In [1]: import numpy as np

In [2]: np.set_printoptions(precision=1, suppress=True, linewidth=140, legacy="1.25")

In [3]: K = np.load("mat.npy")

In [4]: print(K)
[[  0.5   3.5  -1.    1.7  -5.8]
 [  3.6 -16.4  -2.9 -17.9  30.5]
 [ -8.8   9.7   1.3   1.7  -4.9]
 [-28.8  18.  -23.    2.3 -12.1]
 [-12.2   3.3 -19.7   0.   -5.9]
 [ 13.  -21.7   4.9   0.1  10.8]
 [ 35.1 -32.2  17.    5.8   7.1]
 [ -6.8  10.    7.1 -10.6  11. ]]

In [5]: Q, vecs = np.linalg.qr(K[:, :2])[0], np.linalg.qr(K[:, 2:])[0]

In [6]: sigma = np.linalg.svd(Q.T @ vecs, compute_uv=False)

In [7]: print(sigma)
[1. 1.]

In [8]: f = np.array([-2, -3, 1, -3, -2, 2])

In [9]: A = 5 * np.eye(6) + np.outer(f, f)

In [10]: print(A)
[[ 9.  6. -2.  6.  4. -4.]
 [ 6. 14. -3.  9.  6. -6.]
 [-2. -3.  6. -3. -2.  2.]
 [ 6.  9. -3. 14.  6. -6.]
 [ 4.  6. -2.  6.  9. -4.]
 [-4. -6.  2. -6. -4.  9.]]

In [11]: # equal to its transpose

In [12]: evals, vecs = np.linalg.eigh(A)

In [13]: vec = np.array([4, 5, 2, 2, 1, 1])

In [14]: print(vecs * np.abs(evals) @ vecs.T)
[[ 9.  6. -2.  6.  4. -4.]
 [ 6. 14. -3.  9.  6. -6.]
 [-2. -3.  6. -3. -2.  2.]
 [ 6.  9. -3. 14.  6. -6.]
 [ 4.  6. -2.  6.  9. -4.]
 [-4. -6.  2. -6. -4.  9.]]

In [15]: print(vec @ A @ vec)
984.0

In [16]: print((np.sign(vecs[:, -1].round(6)) == np.sign(vecs[0, -1].round(6))).astype(int))
[1 1 0 1 1 0]

In [17]: print(np.abs(A).sum(axis=1).max(), round(float(np.abs(evals).max()), 1))
44.0 36.0

In [18]: print(round(vec @ A @ vec / (vec @ vec), 1), round(float(evals[0]), 1), round(evals[-1], 1))
19.3 5.0 36.0

In [19]: evals, vecs = np.linalg.eigh(A)

In [20]: print(vecs @ np.diag(evals) @ vecs.T)
[[ 9.  6. -2.  6.  4. -4.]
 [ 6. 14. -3.  9.  6. -6.]
 [-2. -3.  6. -3. -2.  2.]
 [ 6.  9. -3. 14.  6. -6.]
 [ 4.  6. -2.  6.  9. -4.]
 [-4. -6.  2. -6. -4.  9.]]

In [21]: vec = np.array([0, 3, 0, 1, 0, -1])

In [22]: print(np.linalg.norm(A @ vec) <= np.linalg.norm(A, 2) * np.linalg.norm(vec) + 1e-9)
True

In [23]: print((A @ vec).argmax())
1

In [24]: print(A @ vec)
[ 28.  57. -14.  47.  28. -33.]

In [25]: print(np.einsum("ij,j->i", A, vec))
[ 28.  57. -14.  47.  28. -33.]

In [26]: print(A @ np.ones(6))
[19. 26. -2. 26. 19. -9.]

In [27]: print(A * vec)
[[  0.  18.  -0.   6.   0.   4.]
 [  0.  42.  -0.   9.   0.   6.]
 [ -0.  -9.   0.  -3.  -0.  -2.]
 [  0.  27.  -0.  14.   0.   6.]
 [  0.  18.  -0.   6.   0.   4.]
 [ -0. -18.   0.  -6.  -0.  -9.]]

In [28]: print(A @ np.eye(6)[0])
[ 9.  6. -2.  6.  4. -4.]
